In [1]: import numpy as np

In [2]: np.set_printoptions(precision=4, suppress=True, linewidth=100)

In [3]: rnd = lambda a: np.round(a, 4) + 0

In [4]: X = -3 * np.eye(3) + np.eye(3, k=1)

In [5]: print(X)
[[-3.  1.  0.]
 [ 0. -3.  1.]
 [ 0.  0. -3.]]

In [6]: print(X @ X)
[[ 9. -6.  1.]
 [ 0.  9. -6.]
 [ 0.  0.  9.]]

In [7]: M = np.array([[-33, -1, -1], [3, -36, 1], [1, 1, 42]])

In [8]: W = np.array([[9, 1], [1, 6], [4, 6]])

In [9]: b = np.array([2, 8])

In [10]: act = np.maximum(M @ W + b, 0)

In [11]: print((act > 0).astype(int))
[[0 0]
 [0 0]
 [1 1]]

In [12]: print(np.linalg.matrix_rank(act))
1

In [13]: W2 = np.array([[2, 2, 4], [3, 1, 5]])

In [14]: print((act @ W2).round(6).argmax(axis=1))
[0 0 2]

In [15]: print(act @ W2)
[[   0    0    0]
 [   0    0    0]
 [1161  627 2055]]

In [16]: x = np.array([2, 0, 2])

In [17]: rhs = M @ x

In [18]: b, lr = np.zeros(3), 1 / np.linalg.norm(M, 2) ** 2

In [19]: for i in range(15):
    ...:     b -= lr * M.T @ (M @ b - rhs)
    ...:     if i % 5 == 0: print(i, round(np.linalg.norm(M @ b - rhs), 4))
    ...: 
0 22.3886
5 0.2219
10 0.0023

In [20]: print(rnd(np.linalg.cond(M)))
1.2903

In [21]: print(rnd(b))
[2. 0. 2.]

In [22]: q = M.astype(float).copy()

In [23]: for j in range(3):
    ...:     q[:, j] -= q[:, :j] @ (q[:, :j].T @ q[:, j])
    ...:     q[:, j] /= np.linalg.norm(q[:, j])
    ...: 

In [24]: print(rnd(q))
[[-0.9954 -0.0896  0.0327]
 [ 0.0905 -0.9955  0.0268]
 [ 0.0302  0.0297  0.9991]]

In [25]: print(rnd(np.linalg.det(2 * X)), rnd(np.linalg.det(X)))
-216.0 -27.0

In [26]: print(np.poly(X))
[ 1.  9. 27. 27.]

In [27]: print(np.einsum("ii->", X))
-9.0

In [28]: print(rnd(np.linalg.det(X[::-1])))
27.0

In [29]: print(rnd(np.linalg.eigvals(X).sum().real))
-9.0
